$ python -q
>>> import numpy as np
>>> from numpy import linalg as LA
>>> np.set_printoptions(suppress=True, linewidth=120)
>>> m1 = np.loadtxt("arr.csv", delimiter=",")
>>> print(m1.round(2))
[[-0.28 -0.46  0.81  0.22]
 [-0.51 -0.58 -0.36 -0.52]
 [-0.79  0.4  -0.16  0.44]
 [ 0.2  -0.54 -0.43  0.7 ]]
>>> # keeps lengths
>>> m1.inv()
Traceback (most recent call last):
  File "<python-input-6>", line 1, in <module>
    m1.inv()
    ^^^^^^
AttributeError: 'numpy.ndarray' object has no attribute 'inv'
>>> print(round(LA.det(m1), 2))
-1.0
>>> print(np.round((m1 + m1.T) / 2, 2) + 0)
[[-0.28 -0.49  0.01  0.21]
 [-0.49 -0.58  0.02 -0.53]
 [ 0.01  0.02 -0.16  0.  ]
 [ 0.21 -0.53  0.    0.7 ]]
>>> LA.determinant(m1)
Traceback (most recent call last):
  File "<python-input-9>", line 1, in <module>
    LA.determinant(m1)
    ^^^^^^^^^^^^^^
AttributeError: module 'numpy.linalg' has no attribute 'determinant'
>>> print(np.round(LA.matrix_power(m1, 2), 2))
[[-0.28  0.6  -0.28  0.69]
 [ 0.62  0.71  0.07 -0.33]
 [ 0.22 -0.17 -0.95 -0.15]
 [ 0.7  -0.33  0.12  0.62]]
>>> print(np.round(m1 @ m1, 2))
[[-0.28  0.6  -0.28  0.69]
 [ 0.62  0.71  0.07 -0.33]
 [ 0.22 -0.17 -0.95 -0.15]
 [ 0.7  -0.33  0.12  0.62]]
>>> print(np.allclose(m1 @ m1.T, m1.T @ m1))
True
>>> assert m1 == m1.T
Traceback (most recent call last):
  File "<python-input-13>", line 1, in <module>
    assert m1 == m1.T
           ^^^^^^^^^^
ValueError: The truth value of an array with more than one element is ambiguous. Use a.any() or a.all()
>>> print(np.round(np.trace(m1), 2))
-0.31
>>> f = np.array([9, 1, -8, 8])
>>> r1 = np.array([4, 0, 6, 1, 5])
>>> feats = f[:, None] + r1[None, :]
>>> print(feats)
[[13  9 15 10 14]
 [ 5  1  7  2  6]
 [-4 -8 -2 -7 -3]
 [12  8 14  9 13]]
>>> M2 = np.array([[1, 0], [0, 0]])
>>> W2 = np.kron(M2, feats)
>>> print(W2.shape)
(8, 10)
